$ python3 -q
>>> import numpy as np
>>> import numpy.linalg as la
>>> np.set_printoptions(precision=2, suppress=True, linewidth=200, floatmode="fixed")
>>> def tidy(a):
...     return np.round(a, 2) + 0
... 
>>> X = np.load("a.npy")
>>> print(X)
[[-1  3  3 -1]
 [ 0 -2  3 -3]
 [ 0  0 -3  1]
 [ 0  0  0 -3]]
>>> print([int(la.matrix_rank(la.matrix_power(X, p))) for p in range(1, 5)])
[4, 4, 4, 4]
>>> print(la.matrix_rank(X - X[0, 0] * np.eye(4)))
3
>>> print(la.matrix_power(X - np.diag(np.diag(X)), 4))
[[0 0 0 0]
 [0 0 0 0]
 [0 0 0 0]
 [0 0 0 0]]
>>> P = np.triu(np.array([[3, 0, 3, 1], [3, 0, 1, 2], [3, 3, 3, 1], [3, 2, 0, 1]]), 1) + np.eye(4)
>>> B = P @ X @ la.inv(P)
>>> print(np.trace(B), np.trace(X))
-9.0 -9
>>> print(P @ X - X @ P)
[[ 0.00  0.00 -9.00 -8.00]
 [ 0.00  0.00 -1.00 -4.00]
 [ 0.00  0.00  0.00  0.00]
 [ 0.00  0.00  0.00  0.00]]
>>> print(np.poly(B))
[ 1.00  9.00 29.00 39.00 18.00]
>>> print(la.matrix_rank(B))
4
>>> print(tidy(la.det(B)))
18.0
>>> ev, V = la.eig(X)
>>> print(X @ V[:, 0] - ev[0] * V[:, 0])
[0.00 0.00 0.00 0.00]
>>> print(tidy(np.sort(la.eigvals(X @ X))))
[1.00 4.00 9.00 9.00]
>>> print(ev)
[-1.00 -2.00 -3.00 -3.00]
>>> W0 = np.load("arr.npy")
>>> print(W0)
[[ -4.00   9.00 -14.00  -9.00]
 [ -4.00   9.00  -4.00  -4.00]
 [ -1.00   1.00  -1.00  -1.00]
 [  2.00  -2.00  12.00   7.00]]
>>> left, sig, Vt = la.svd(W0)
>>> V = Vt[:(sig > 1e-8).sum()]
>>> rng = np.random.default_rng(68)
>>> x0 = W0[2] + 2 * W0[3] + rng.integers(2) * np.eye(4)[3]
>>> print(x0)
[ 3.00 -3.00 23.00 13.00]
>>> print(la.matrix_rank(np.vstack([W0, x0])))
3
>>> print(tidy(np.diag(V.T @ V)))
[0.83 1.00 0.83 0.33]
>>> J = np.diag(np.array([1, -1, -2, -2]))
>>> print(J)
[[ 1  0  0  0]
 [ 0 -1  0  0]
 [ 0  0 -2  0]
 [ 0  0  0 -2]]
>>> # 4 groups of indices that never mix
>>> print((J != 0).astype(int))
[[1 0 0 0]
 [0 1 0 0]
 [0 0 1 0]
 [0 0 0 1]]
>>> print(tidy(la.det(J)))
-4.0
>>> ev, V = la.eigh(J)
>>> print((ev > 1e-8).sum(), (ev < -1e-8).sum())
1 3
>>> print(np.unique(ev.round(6) + 0, return_counts=True)[1])
[2 1 1]
>>> print(V.T @ V)
[[1.00 0.00 0.00 0.00]
 [0.00 1.00 0.00 0.00]
 [0.00 0.00 1.00 0.00]
 [0.00 0.00 0.00 1.00]]
>>> u = np.array([1, 2])
>>> print(np.cross(J[3, :3], J[1, :3]))
[0 0 0]
>>> print(np.correlate(J[3], J[1], "full"))
[0 0 0 0 0 2 0]
>>> T = np.stack([J, 3 * J, J[::-1]])
>>> print(tidy(la.det(T)))
[  -4.00 -324.00   -4.00]
>>> print(T.sum(axis=0))
[[ 4  0  0 -2]
 [ 0 -4 -2  0]
 [ 0 -1 -8  0]
 [ 1  0  0 -8]]
>>> mat = np.load("sample14.npy")
>>> print(mat)
[[ 1 -1  1 -1]
 [ 1  0  0  0]
 [ 1  1  1  1]
 [ 1  2  4  8]]
>>> # row 3 is much longer than the rest
>>> left, sig, Vt = la.svd(W0)
>>> print(tidy(sig))
[25.50  7.57  0.84  0.00]
>>> print(np.argmax(sig[:-1] / (sig[1:] + 1e-6)) + 1)
3
>>> B = left[:, :3] @ np.diag(sig[:3]) @ Vt[:3]
>>> print(la.matrix_rank(W0, rtol=0.05))
2
>>> x0 = np.array([2, 0, -2, 0])
>>> a = np.maximum(mat @ x0, 0)
>>> print(mat.T @ a)
[2 0 0 0]
>>> print(np.maximum(mat @ x0, 0) - np.maximum(-mat @ x0, 0))
[ 0  2  0 -6]
>>> print(a)
[0 2 0 0]
>>> x0 = np.array([-2, 1, 0, -2])
>>> target = mat @ x0
>>> b, lr = np.zeros(4), 1 / la.norm(mat, 2) ** 2
>>> for i in range(200):
...     b -= lr * mat.T @ (mat @ b - target)
...     if i % 50 == 0: print(i, round(la.norm(mat @ b - target), 2))
... 
0 2.54
50 1.01
100 0.84
150 0.71
>>> print(tidy(b))
[-1.50  0.43 -0.70 -1.56]
>>> B = np.array([[-2, 2], [3, 0]])
>>> cent = np.kron(B, mat)
>>> print(cent.shape)
(8, 8)
>>> print(tidy(la.norm(cent, 2)), tidy(la.norm(B, 2) * la.norm(mat, 2)))
35.74 35.74
>>> print(la.matrix_rank(cent))
8
>>> print(cent)
[[ -2   2  -2   2   2  -2   2  -2]
 [ -2   0   0   0   2   0   0   0]
 [ -2  -2  -2  -2   2   2   2   2]
 [ -2  -4  -8 -16   2   4   8  16]
 [  3  -3   3  -3   0   0   0   0]
 [  3   0   0   0   0   0   0   0]
 [  3   3   3   3   0   0   0   0]
 [  3   6  12  24   0   0   0   0]]
>>> left, sig, Vt = la.svd(cent, full_matrices=False)
>>> print(tidy(np.abs(Vt[0])))
[0.11 0.22 0.40 0.81 0.04 0.08 0.15 0.31]
>>> print(tidy(np.cumsum(sig ** 2) / np.sum(sig ** 2)))
[0.80 0.94 0.98 0.99 0.99 1.00 1.00 1.00]
>>> print(tidy(np.sqrt((sig ** 2).sum())), tidy(la.norm(cent)))
39.97 39.97
>>> print(tidy(left.T @ cent @ Vt.T))
[[35.74  0.00  0.00  0.00  0.00  0.00  0.00  0.00]
 [ 0.00 14.77  0.00  0.00  0.00  0.00  0.00  0.00]
 [ 0.00  0.00  8.05  0.00  0.00  0.00  0.00  0.00]
 [ 0.00  0.00  0.00  4.26  0.00  0.00  0.00  0.00]
 [ 0.00  0.00  0.00  0.00  3.33  0.00  0.00  0.00]
 [ 0.00  0.00  0.00  0.00  0.00  2.06  0.00  0.00]
 [ 0.00  0.00  0.00  0.00  0.00  0.00  1.76  0.00]
 [ 0.00  0.00  0.00  0.00  0.00  0.00  0.00  0.85]]
>>> print(tidy(sig / sig[0]))
[1.00 0.41 0.23 0.12 0.09 0.06 0.05 0.02]
>>> B = np.array([[2, 0], [2, 1]])
>>> data = np.tile(B, (2, 2))
>>> print(data)
[[2 0 2 0]
 [2 1 2 1]
 [2 0 2 0]
 [2 1 2 1]]
>>> left, sig, Vt = la.svd(data)
>>> print(tidy(sig))
[5.84 1.37 0.00 0.00]
>>> B = left[:, :2] @ np.diag(sig[:2]) @ Vt[:2]
>>> print(la.matrix_rank(B))
2
>>> print(tidy(la.norm(data - B) / la.norm(data)))
0.0
>>> print(la.matrix_rank(data, rtol=0.05))
2
>>> left, sig, Vt = la.svd(data)
>>> V = Vt[:(sig > 1e-8).sum()]
>>> x0 = data[2] + 4 * data[3] + rng.integers(2) * np.eye(4)[3]
>>> print(x0)
[10.00  4.00 10.00  4.00]
>>> print(la.matrix_rank(np.vstack([data, x0])))
2
>>> print(tidy(np.diag(V.T @ V)))
[0.50 0.50 0.50 0.50]
>>> print(tidy(la.norm(x0 - V.T @ V @ x0)))
0.0
>>> print(np.allclose(V.T @ V @ x0, x0))
True
>>> B = data / np.sqrt((data ** 2).mean(axis=1, keepdims=True))
>>> print(la.matrix_rank(data - data.mean(axis=1, keepdims=True)))
1
>>> print(la.matrix_rank(B) == la.matrix_rank(data))
True
>>> print(data - data.mean(axis=1, keepdims=True))
[[ 1.00 -1.00  1.00 -1.00]
 [ 0.50 -0.50  0.50 -0.50]
 [ 1.00 -1.00  1.00 -1.00]
 [ 0.50 -0.50  0.50 -0.50]]
>>> print(tidy(la.norm(B, axis=1)))
[2.00 2.00 2.00 2.00]
>>> print(tidy(la.norm(data, axis=1)))
[2.83 3.16 2.83 3.16]
>>> print(tidy(la.norm(data, 2)))
5.84
>>> print(tidy(la.norm(data[0], 1)), tidy(la.norm(data[0], np.inf)))
4.0 2.0
>>> print(la.norm(data, axis=1).argmax())
1
>>> print(tidy(la.norm(data[0] - data[2])))
0.0
>>> M = np.eye(5, dtype=int)[rng.permutation(5)] * np.array([1, 3, -3, -1, 2])
>>> print(M)
[[ 0  0  0  0  2]
 [ 0  0 -3  0  0]
 [ 0  0  0 -1  0]
 [ 0  3  0  0  0]
 [ 1  0  0  0  0]]
>>> x0 = np.array([0, 1, -2, 3, 4])
>>> print(np.einsum("ij,j->i", M, x0))
[ 8  6 -3  3  0]
>>> print(la.norm(M @ x0) <= la.norm(M, 2) * la.norm(x0) + 1e-9)
True
>>> print(M @ np.eye(5)[0])
[0.00 0.00 0.00 0.00 1.00]
>>> print((M @ x0).argmax())
0
>>> print(np.sign((M @ x0).round(6)))
[ 1  1 -1  1  0]
>>> print(M @ (2 * x0))
[16 12 -6  6  0]
>>> print(tidy(la.norm(M, axis=0)))
[1.00 3.00 3.00 1.00 2.00]
>>> print(tidy(la.pinv(M)))
[[ 0.00  0.00  0.00  0.00  1.00]
 [ 0.00  0.00  0.00  0.33  0.00]
 [ 0.00 -0.33  0.00  0.00  0.00]
 [ 0.00  0.00 -1.00  0.00  0.00]
 [ 0.50  0.00  0.00  0.00  0.00]]
>>> print(tidy(la.svd(M, compute_uv=False)))
[3.00 3.00 2.00 1.00 1.00]
>>> print(M @ M)
[[ 2  0  0  0  0]
 [ 0  0  0  3  0]
 [ 0 -3  0  0  0]
 [ 0  0 -9  0  0]
 [ 0  0  0  0  2]]
>>> u = np.array([1, 1, 3, 1]) + 0.5
>>> A = np.eye(4) - 2 * np.outer(u, u) / (u @ u)
>>> print(tidy(A))
[[ 0.76 -0.24 -0.55 -0.24]
 [-0.24  0.76 -0.55 -0.24]
 [-0.55 -0.55 -0.29 -0.55]
 [-0.24 -0.24 -0.55  0.76]]
>>> # keeps lengths
>>> print(tidy(la.norm(A, axis=0)))
[1.00 1.00 1.00 1.00]
>>> print(tidy(A.T @ A))
[[1.00 0.00 0.00 0.00]
 [0.00 1.00 0.00 0.00]
 [0.00 0.00 1.00 0.00]
 [0.00 0.00 0.00 1.00]]
>>> print(tidy(la.pinv(A)))
[[ 0.76 -0.24 -0.55 -0.24]
 [-0.24  0.76 -0.55 -0.24]
 [-0.55 -0.55 -0.29 -0.55]
 [-0.24 -0.24 -0.55  0.76]]
>>> print(tidy(A @ A.T))
[[1.00 0.00 0.00 0.00]
 [0.00 1.00 0.00 0.00]
 [0.00 0.00 1.00 0.00]
 [0.00 0.00 0.00 1.00]]
>>> print(J.T @ J)
[[1 0 0 0]
 [0 1 0 0]
 [0 0 4 0]
 [0 0 0 4]]
>>> print(tidy(la.pinv(J)))
[[ 1.00  0.00  0.00  0.00]
 [ 0.00 -1.00  0.00  0.00]
 [ 0.00  0.00 -0.50  0.00]
 [ 0.00  0.00  0.00 -0.50]]
>>> print(tidy(la.svd(J, compute_uv=False)))
[2.00 2.00 1.00 1.00]
>>> T = np.stack([A, 2 * A, A[::-1]])
>>> print(tidy(T.sum(axis=0)))
[[ 2.05 -0.95 -2.21  0.05]
 [-1.26  1.74 -1.95 -1.26]
 [-1.89 -0.89 -1.42 -1.89]
 [ 0.05 -0.95 -2.21  2.05]]
>>> print(la.matrix_rank(T))
[4 4 4]
>>> E = np.loadtxt("block16.csv", delimiter=",")
>>> print(E)
[[  5.98   0.57  -2.39   2.73]
 [  7.74   0.47  -3.12   4.82]
 [ -4.37 -11.02  -8.44   5.34]
 [  4.59  -1.20  -0.72   5.14]
 [  6.27  -0.32  -1.39   4.45]
 [  4.36  -0.98  -0.41   4.25]
 [  6.50  -0.69  -1.85   3.90]
 [  4.18  -4.18   2.75   6.63]
 [  6.74  -2.28   1.48   3.68]
 [  5.74  -2.47   1.95   6.13]
 [ -3.41  -7.89  -5.39   8.02]
 [ -1.68  -8.86  -8.27   5.09]
 [  3.60  -2.86   0.84   5.84]
 [  6.07  -0.80  -0.63   3.40]
 [ -3.55  -9.64  -6.05   3.86]
 [  5.59  -0.60  -1.18   4.16]
 [ -3.73 -10.43  -7.12   7.96]
 [  6.99  -2.45  -1.99   3.08]
 [ -3.42 -10.20  -7.37   7.03]
 [  6.39  -1.94  -2.41   2.98]
 [  7.04  -1.24  -1.26   4.01]
 [  6.79  -2.14   3.70   5.65]
 [ -2.94 -10.63  -8.15   5.32]
 [  5.10  -1.90   2.23   6.11]
 [ -3.51  -9.47  -5.31   4.89]
 [  5.16  -3.78   2.80   4.25]]
>>> cov = E.T @ E
>>> print(tidy(cov))
[[ 724.93  105.72  158.75  302.41]
 [ 105.72  845.88  521.14 -603.88]
 [ 158.75  521.14  480.31 -310.41]
 [ 302.41 -603.88 -310.41  688.63]]
>>> print(tidy(la.eigvalsh(cov)[::-1]))
[1676.59  917.03  119.12   27.01]
>>> print(tidy(np.trace(cov)), tidy((E ** 2).sum()))
2739.75 2739.75
>>> print(np.allclose(cov, cov.T))
True
